% ipython --no-banner

In [1]: import numpy as np

In [2]: np.set_printoptions(precision=1, suppress=True, linewidth=100)

In [3]: def tidy(a):
   ...:     return np.round(a, 1) + 0
   ...: 

In [4]: B = np.array([[-2, 0], [2, -1]])

In [5]: cent = np.array([[-2, -1], [0, -2]])

In [6]: J = np.kron(B, cent)

In [7]: J
Out[7]: 
array([[ 4,  2,  0,  0],
       [ 0,  4,  0,  0],
       [-4, -2,  2,  1],
       [ 0, -4,  0,  2]])

In [8]: np.count_nonzero(J)
Out[8]: np.int64(9)

In [9]: J.sum(axis=1)
Out[9]: array([ 6,  4, -3, -2])

In [10]: J - J[0]
Out[10]: 
array([[ 0,  0,  0,  0],
       [-4,  2,  0,  0],
       [-8, -4,  2,  1],
       [-4, -6,  0,  2]])

In [11]: np.zeros(4, 4)
TypeError: Cannot interpret '4' as a data type


In [12]: W0 = np.loadtxt("x.csv", delimiter=",")

In [13]: W0
Out[13]: 
array([[9., 2., 0., 0., 0., 0.],
       [2., 2., 2., 0., 0., 0.],
       [0., 2., 3., 2., 0., 0.],
       [0., 0., 2., 7., 2., 0.],
       [0., 0., 0., 2., 9., 2.],
       [0., 0., 0., 0., 2., 4.]])

In [14]: x = np.array([2, -1, -5, -2, 3, 1])

In [15]: np.linalg.norm(W0 @ x) <= np.linalg.norm(W0, 2) * np.linalg.norm(x) + 1e-9
Out[15]: np.True_

In [16]: np.sign((W0 @ x).round(6))
Out[16]: array([ 1., -1., -1., -1.,  1.,  1.])

In [17]: (W0 * x).sum(axis=1)
Out[17]: array([ 16.,  -8., -21., -18.,  25.,  10.])

In [18]: W0 * x
Out[18]: 
array([[ 18.,  -2.,  -0.,  -0.,   0.,   0.],
       [  4.,  -2., -10.,  -0.,   0.,   0.],
       [  0.,  -2., -15.,  -4.,   0.,   0.],
       [  0.,  -0., -10., -14.,   6.,   0.],
       [  0.,  -0.,  -0.,  -4.,  27.,   2.],
       [  0.,  -0.,  -0.,  -0.,   6.,   4.]])

In [19]: W0 @ np.ones(6)
Out[19]: array([11.,  6.,  7., 11., 13.,  6.])

In [20]: cent = np.array([[0.8, 1.7, -2.2, 0.5, -0.7, -1.5, 0.0],
    ...:     [0.2, -0.6, -1.8, 0.5, -1.1, -0.9, 1.9],
    ...:     [-0.2, -0.6, 0.5, 0.9, 0.4, 0.6, 2.1]])

In [21]: rng = np.random.default_rng(796957)

In [22]: m1 = np.array([[5, 8, 0],
    ...:     [1, 6, 1],
    ...:     [6, 2, 8],
    ...:     [5, 4, 3],
    ...:     [7, 1, 1],
    ...:     [6, 6, 0],
    ...:     [6, 2, 0],
    ...:     [0, 2, 6],
    ...:     [4, 9, 0],
    ...:     [5, 3, 5],
    ...:     [7, 2, 5],
    ...:     [1, 5, 7],
    ...:     [8, 1, 3]]) @ cent + 0.3 * rng.normal(size=(13, 7))

In [23]: tidy(m1)
Out[23]: 
array([[  5.2,   4.1, -25.5,   6.6, -12. , -15.6,  15.2],
       [  1.6,  -2.6, -12.5,   4. ,  -6.9,  -6.2,  13.5],
       [  3.7,   4.1, -13.2,  10.9,  -3. ,  -6.3,  20.7],
       [  4.5,   4.5, -17.2,   7.5,  -6.5,  -9.5,  13.8],
       [  5.6,  10.2, -16.3,   4.7,  -5.6, -10.7,   3.5],
       [  6. ,   6.4, -24.5,   5.9, -10.6, -14.5,  11.5],
       [  5.1,   8.7, -16.6,   4.2,  -6.6, -10.9,   3.8],
       [ -1.2,  -4.7,  -0.7,   6.5,  -0.3,   1.2,  16.4],
       [  5.2,   1.2, -24.7,   6.6, -12.4, -14. ,  17.6],
       [  4. ,   3.7, -14. ,   8.5,  -4.9,  -6.9,  16.2],
       [  5.3,   7.5, -16.8,   8.5,  -5.1,  -8.9,  14.5],
       [  0.8,  -5.3,  -7.8,   9.5,  -3.3,  -1.6,  24. ],
       [  5.7,  10.9, -17.5,   7.4,  -5.6, -11.3,   8.2]])

In [24]: x = np.array([2, 1, 3, 3, 1, 1, 1])

In [25]: h = np.maximum(m1 @ x, 0)

In [26]: tidy(np.tanh(m1 @ x))
Out[26]: array([-1. , -1. ,  1. , -1. , -1. , -1. , -1. ,  1. , -1. , -0.5, -1. ,  1. , -1. ])

In [27]: B = np.c_[m1[:, :1] @ np.array([[4]]), np.array([-2, -2, 2, 2, -2, 3, 3, 2, -1, 3, 0, 3, 2])]

In [28]: tidy(B)
Out[28]: 
array([[20.9, -2. ],
       [ 6.3, -2. ],
       [14.6,  2. ],
       [18.1,  2. ],
       [22.4, -2. ],
       [24.2,  3. ],
       [20.3,  3. ],
       [-4.8,  2. ],
       [21. , -1. ],
       [16.1,  3. ],
       [21.2,  0. ],
       [ 3.3,  3. ],
       [22.8,  2. ]])

In [29]: np.linalg.matrix_rank(B)
Out[29]: np.int64(2)

In [30]: tidy(np.linalg.norm(B - m1 @ np.linalg.lstsq(m1, B)[0], axis=0))
Out[30]: array([0. , 4.7])

In [31]: r0, g = B[3], B[0]

In [32]: tidy(r0 @ g)
Out[32]: np.float64(373.9)

In [33]: pr = (r0 @ g) / (r0 @ r0) * r0

In [34]: tidy(pr)
Out[34]: array([20.4,  2.3])

In [35]: tidy(g - pr)
Out[35]: array([ 0.5, -4.3])

In [36]: np.linalg.matrix_rank(np.outer(r0, g))
Out[36]: np.int64(1)

In [37]: tidy((g - pr) @ r0)
Out[37]: np.float64(0.0)

In [38]: arr = np.loadtxt("data.csv", delimiter=",")

In [39]: arr
Out[39]: 
array([[ 2.,  1.,  2., -1.,  0.,  0.,  0.,  0.,  0.],
       [-1.,  3.,  0.,  2.,  0.,  0.,  0.,  0.,  0.],
       [ 3.,  2., -1.,  2.,  0.,  0.,  0.,  0.,  0.],
       [-3., -2., -1., -3.,  0.,  0.,  0.,  0.,  0.],
       [ 0.,  0.,  0.,  0.,  2.,  7.,  9.,  8.,  9.],
       [ 0.,  0.,  0.,  0.,  2.,  2.,  9.,  8.,  6.],
       [ 0.,  0.,  0.,  0.,  2.,  3.,  2.,  0.,  4.],
       [ 0.,  0.,  0.,  0.,  9.,  7.,  6.,  0.,  8.],
       [ 0.,  0.,  0.,  0.,  0.,  4.,  8.,  6.,  2.]])

In [40]: r0 = np.array([0, 0, -3, -3, -3, 1, -3, -2, -1])

In [41]: B = arr + np.outer(r0, np.eye(9)[2])

In [42]: np.linalg.matrix_rank(np.linalg.inv(B) - np.linalg.inv(arr), tol=1e-8)
Out[42]: np.int64(1)

In [43]: th = np.radians(30)

In [44]: R = np.eye(9)

In [45]: R[5, 5] = R[7, 7] = np.cos(th)

In [46]: R[5, 7], R[7, 5] = -np.sin(th), np.sin(th)

In [47]: tidy(R)
Out[47]: 
array([[ 1. ,  0. ,  0. ,  0. ,  0. ,  0. ,  0. ,  0. ,  0. ],
       [ 0. ,  1. ,  0. ,  0. ,  0. ,  0. ,  0. ,  0. ,  0. ],
       [ 0. ,  0. ,  1. ,  0. ,  0. ,  0. ,  0. ,  0. ,  0. ],
       [ 0. ,  0. ,  0. ,  1. ,  0. ,  0. ,  0. ,  0. ,  0. ],
       [ 0. ,  0. ,  0. ,  0. ,  1. ,  0. ,  0. ,  0. ,  0. ],
       [ 0. ,  0. ,  0. ,  0. ,  0. ,  0.9,  0. , -0.5,  0. ],
       [ 0. ,  0. ,  0. ,  0. ,  0. ,  0. ,  1. ,  0. ,  0. ],
       [ 0. ,  0. ,  0. ,  0. ,  0. ,  0.5,  0. ,  0.9,  0. ],
       [ 0. ,  0. ,  0. ,  0. ,  0. ,  0. ,  0. ,  0. ,  1. ]])

In [48]: B = arr @ R.T

In [49]: np.allclose(arr @ arr.T, B @ B.T)
Out[49]: True

In [50]: np.allclose(np.linalg.norm(arr, axis=1), np.linalg.norm(B, axis=1))
Out[50]: True

In [51]: tidy(np.linalg.svd(arr, compute_uv=False)), tidy(np.linalg.svd(B, compute_uv=False))
Out[51]: 
(array([26.9, 10.5,  6.7,  3.6,  3.2,  3.1,  2.4,  1.3,  0.7]),
 array([26.9, 10.5,  6.7,  3.6,  3.2,  3.1,  2.4,  1.3,  0.7]))

In [52]: tidy(np.abs(B - arr).max(axis=0))
Out[52]: array([0. , 0. , 0. , 0. , 0. , 4.9, 0. , 3.5, 0. ])

In [53]: cent = np.array([[1.8, 0.9, -1.4, 0.4]])

In [54]: M = np.array([[0],
    ...:     [0],
    ...:     [5],
    ...:     [-5],
    ...:     [3],
    ...:     [-3],
    ...:     [-5],
    ...:     [1],
    ...:     [-1],
    ...:     [4],
    ...:     [0],
    ...:     [5],
    ...:     [-5],
    ...:     [2],
    ...:     [-1],
    ...:     [-4],
    ...:     [-5],
    ...:     [-2],
    ...:     [-5],
    ...:     [3],
    ...:     [-1],
    ...:     [-1],
    ...:     [-2],
    ...:     [2],
    ...:     [0],
    ...:     [-3],
    ...:     [-2],
    ...:     [5],
    ...:     [-5],
    ...:     [-1]]) @ cent + 0.1 * rng.normal(size=(30, 4))

In [55]: tidy(M)
Out[55]: 
array([[ 0. , -0.1,  0. ,  0.1],
       [ 0. ,  0.2,  0. ,  0.1],
       [ 9.1,  4.6, -7. ,  2.1],
       [-9. , -4.5,  7. , -2. ],
       [ 5.3,  2.7, -4.3,  1.3],
       [-5.5, -2.7,  4.3, -1.3],
       [-9.1, -4.4,  6.8, -1.9],
       [ 1.7,  0.9, -1.4,  0.4],
       [-1.9, -0.8,  1.4, -0.3],
       [ 7.3,  3.6, -5.5,  1.6],
       [-0.1,  0. , -0.1,  0. ],
       [ 9.1,  4.6, -7. ,  2. ],
       [-9. , -4.6,  7. , -2.1],
       [ 3.6,  1.9, -2.8,  0.8],
       [-1.8, -0.9,  1.3, -0.4],
       [-7.2, -3.8,  5.6, -1.6],
       [-9. , -4.5,  6.9, -1.9],
       [-3.5, -1.9,  2.8, -0.8],
       [-9.1, -4.4,  7.1, -2. ],
       [ 5.3,  2.8, -4.3,  1.3],
       [-1.9, -1. ,  1.4, -0.3],
       [-2. , -0.9,  1.5, -0.5],
       [-3.5, -1.7,  2.7, -0.7],
       [ 3.5,  1.8, -2.9,  0.8],
       [ 0.1,  0. ,  0.2,  0.1],
       [-5.3, -2.6,  4.4, -1.2],
       [-3.5, -1.7,  2.9, -0.6],
       [ 9.1,  4.6, -6.9,  2.2],
       [-8.8, -4.4,  7.1, -2. ],
       [-2. , -0.8,  1.5, -0.6]])

In [56]: tidy(np.linalg.norm(M, 2) / np.linalg.norm(M))
Out[56]: np.float64(1.0)

In [57]: tidy(np.abs(np.linalg.svd(M)[2][-1]))
Out[57]: array([0.1, 0.4, 0.1, 0.9])

In [58]: np.linalg.matrix_rank(M, rtol=0.1)
Out[58]: np.int64(1)

In [59]: np.argsort(-np.linalg.norm(M, axis=0).round(6), kind="stable")[:3]
Out[59]: array([0, 2, 1])

In [60]: [round(float(x), 1) for x in np.linalg.svd(M, compute_uv=False)[:3]]
Out[60]: [44.5, 0.6, 0.5]

In [61]: cent = M[[7, 10]].astype(float)

In [62]: for _ in range(4):
    ...:     idx = np.linalg.norm(M[:, None] - cent, axis=-1).argmin(axis=1)
    ...:     cent = np.array([M[idx == j].mean(axis=0) for j in range(2)])
    ...: 

In [63]: idx
Out[63]: array([1, 1, 0, 1, 0, 1, 1, 0, 1, 0, 1, 0, 1, 0, 1, 1, 1, 1, 1, 0, 1, 1, 1, 0, 1, 1, 1, 0, 1, 1])

In [64]: np.bincount(idx)
Out[64]: array([ 9, 21])

In [65]: np.abs(cent[1] - cent[0]).argmax()
Out[65]: np.int64(0)

In [66]: tidy(cent)
Out[66]: 
array([[ 6. ,  3.1, -4.7,  1.4],
       [-4.4, -2.2,  3.4, -1. ]])

In [67]: F = np.load("out5.npy")

In [68]: tidy(F)
Out[68]: 
array([[ 0.7,  0.1,  0.1, -0.3, -0.5,  0.1,  0.3],
       [ 0.1,  1. ,  0. ,  0.1,  0.2,  0. , -0.1],
       [ 0.1,  0. ,  1. ,  0.1,  0.2,  0. , -0.1],
       [-0.3,  0.1,  0.1,  0.7, -0.5,  0.1,  0.3],
       [-0.5,  0.2,  0.2, -0.5,  0.1,  0.2,  0.5],
       [ 0.1,  0. ,  0. ,  0.1,  0.2,  1. , -0.1],
       [ 0.3, -0.1, -0.1,  0.3,  0.5, -0.1,  0.7]])

In [69]: # keeps lengths

In [70]: tidy(F.T @ F)
Out[70]: 
array([[1., 0., 0., 0., 0., 0., 0.],
       [0., 1., 0., 0., 0., 0., 0.],
       [0., 0., 1., 0., 0., 0., 0.],
       [0., 0., 0., 1., 0., 0., 0.],
       [0., 0., 0., 0., 1., 0., 0.],
       [0., 0., 0., 0., 0., 1., 0.],
       [0., 0., 0., 0., 0., 0., 1.]])

In [71]: tidy(np.linalg.norm(F, axis=0))
Out[71]: array([1., 1., 1., 1., 1., 1., 1.])

In [72]: r0 = np.array([2, 2, 1])

In [73]: tidy(np.array([np.convolve(row, r0, "same") for row in F]))
Out[73]: 
array([[ 1.6,  1.1, -0.3, -1.6, -1.2,  0.3,  0.8],
       [ 2.1,  2. ,  1.1,  0.5,  0.4, -0.1, -0.3],
       [ 0.1,  2. ,  2.1,  1.5,  0.4, -0.1, -0.3],
       [-0.4,  0.1,  1.7,  0.4, -0.2,  0.3,  0.8],
       [-0.7,  0.2, -0.5, -0.7,  0. ,  1.5,  1.3],
       [ 0.1,  0. ,  0.1,  0.5,  2.4,  1.9,  0.7],
       [ 0.4, -0.1,  0.3,  1.6,  1.2,  1.7,  1.2]])

In [74]: tidy(np.cross(F[0, :3], F[1, :3]))
Out[74]: array([-0.1,  0. ,  0.6])

In [75]: A = np.loadtxt("w.csv", delimiter=",")

In [76]: A
Out[76]: 
array([[  3.9,  -2.5,   0.2, -14.9,   4.7, -11.6],
       [ -6.7,  -2.5,   2.6,  -6.5, -17.3,  -0.4],
       [ -2. ,  -2.8,   4.9,   1.6, -17.3,   7.8],
       [ -2.3,   3.9,  -3.1,   9.8,  14.7,   7.5],
       [ -3.1,   1. , -12.6, -13. ,   2.1,  -7.5],
       [ -6.6,  -3.9,  -6.7, -15.4,  -6.8,  -3.5],
       [ -0.1,   0.9,  -1.1,   6.7,  -9.6,  16.1],
       [  3.8,  -5. ,  11.3, -13.6,   5.4,  -4.3],
       [  0.8,  14.7,   7.9,  10.8,  -1.4,   1.7],
       [ 10.3,  -8. ,   8.2,  -9.8,  -6.5,  -4.9],
       [-10. , -13.4,  -2.1,  10.1,   2.5,  -2.7],
       [  8. ,   4.1,   7. , -14.3,   3.9,  -7. ],
       [ -8.2, -16.5,  -1. ,   5. ,  -5. ,  -2.9],
       [ -7.3,   2.2,  -0.4,  -6.9,  17.1,  -1.9],
       [  1.1,  -0.7,  -7. ,   6.8, -13.3, -11.2],
       [ 10.9,   2.9,   6.7,  13.2,  -1. ,  -7.2],
       [  5.3,   9.7,  11.5, -11.2,   1. ,  -4.6],
       [ -8.9,  -0.1,  -4.8,  -3.4,  -8. , -14.9],
       [  0.9,  -3.5,   0.2,  -4.5, -13.6,  13.5],
       [ 15.8,   5. ,  -0.7,   2.6, -10.9,  -0.3],
       [ -8.8,   2.5,  -8.2, -13. ,  -8.3,  -3.3],
       [ -1.7,   0.5, -15.8,  -2.3,  -5.2, -10.7],
       [ -0.9,  16.4,  -0.7,   0.2,  10.3,  -4.7],
       [ -5.3, -10.8,  -8.4,  10.9,   8. ,   0. ],
       [ -3.7,   1.8,  -1. ,   1.3,  18.5,   6.1],
       [-10.7,   9.7,   3.6,  -5.1,   7.5,   9.8],
       [-13.2,  -3.3,  -6.2,  -6.6,  10.8,  -3.9],
       [ -2.8,  -0.7,  -5. ,   9. , -16.3,  -4.5],
       [  2.4,  -1.9, -10.7,  -0.7,  16.4,   2.9],
       [ -1.8, -13.4,   9.8,   2.4,  -3. , -10.3],
       [  5.3,  17.5,   1.4,   7.8,   0.1,  -1.8],
       [ -6.5,  -1.2,  10.6,  -1.1, -15.3,  -3.2],
       [ 13.8,  10.4,  -0.6,   1.9,  -7. ,  -7. ],
       [ -3.4,   5.8,  12.5,  10.3,   7.9,  -5.6],
       [ -1.7,  -9. ,   7. ,  13.4,  -7.9,  -5.2],
       [  2.8,  10.9,   0. ,  16. ,  -1.4,   3.8],
       [ -8.8,   7. ,  -5.9, -12.7,   7.4,  -4.8],
       [-13.5,   0.2,  -8.1,  -1.5,   1.2,  12.2]])

In [77]: Ac = A - A.mean(axis=0)

In [78]: vecs = np.linalg.svd(Ac)[2][:3]

In [79]: B = Ac - Ac @ vecs.T @ vecs

In [80]: np.linalg.norm(B, axis=1).round(6).argmax()
Out[80]: np.int64(18)

In [81]: tidy(B.std(axis=0))
Out[81]: array([4. , 4.7, 5.7, 2.5, 2.6, 6. ])

In [82]: tidy(np.cov(Ac @ vecs.T, rowvar=False))
Out[82]: 
array([[110.2,   0. ,   0. ],
       [  0. ,  93.2,   0. ],
       [  0. ,   0. ,  77.4]])

In [83]: tidy(np.diag(vecs.T @ vecs))
Out[83]: array([0.4, 0.5, 0.2, 0.9, 0.9, 0.2])

In [84]: x = np.array([-3, -3, -1, 1, 3, -3])

In [85]: rhs = A @ x

In [86]: tidy(np.linalg.pinv(A) @ A)
Out[86]: 
array([[1., 0., 0., 0., 0., 0.],
       [0., 1., 0., 0., 0., 0.],
       [0., 0., 1., 0., 0., 0.],
       [0., 0., 0., 1., 0., 0.],
       [0., 0., 0., 0., 1., 0.],
       [0., 0., 0., 0., 0., 1.]])

In [87]: rhs = rhs + 0.1 * rng.normal(size=38)

In [88]: tidy(rhs)
Out[88]: 
array([ 29.7, -32.1, -64.2,  29.8,  34.7,  12.7, -71.8,   7.7, -53.1, -29.6,  97.8, -24.8,  74. ,
        65.8,   6.5, -16.4, -50.8,  49.2, -78.3, -91. ,  -0.8,  33.8,  -0.5,  91.7,  45.1, -12.6,
        93.2, -11. ,  48.9,  60. , -56.3, -25. , -70.1,  31.1,  30.4, -40.8,  35.1,  13.5])

In [89]: coef, *_ = np.linalg.lstsq(A, rhs)

In [90]: coef.round()
Out[90]: array([-3., -3., -1.,  1.,  3., -3.])

In [91]: tidy(np.linalg.norm(rhs - A @ coef))
Out[91]: np.float64(0.6)

In [92]: D = np.linalg.norm(A[:, None] - A[None], axis=-1)

In [93]: tidy(D[:5, :5])
Out[93]: 
array([[ 0. , 28.3, 34.5, 34.1, 15.9],
       [28.3,  0. , 12.7, 38. , 26.9],
       [34.5, 12.7,  0. , 34.6, 33.8],
       [34.1, 38. , 34.6,  0. , 31.7],
       [15.9, 26.9, 33.8, 31.7,  0. ]])

In [94]: D[9].round(6).argsort(kind="stable")[:4]
Out[94]: array([ 9,  7, 11,  0])

In [95]: D.mean(axis=1).argmax()
Out[95]: np.int64(6)

In [96]: tidy(np.linalg.norm(A, axis=1))
Out[96]: 
array([20. , 20. , 20. , 20. , 20. , 20. , 20. , 20. , 20. , 20. , 20. , 20. , 20. , 20. , 20. ,
       20. , 20.1, 20. , 20. , 20. , 20. , 20. , 20. , 20. , 20. , 20. , 20. , 20. , 20. , 20. ,
       20. , 20. , 20. , 20. , 20. , 20. , 20. , 20. ])

In [97]: np.flatnonzero(D[9] < D.mean() / 2)
Out[97]: array([9])
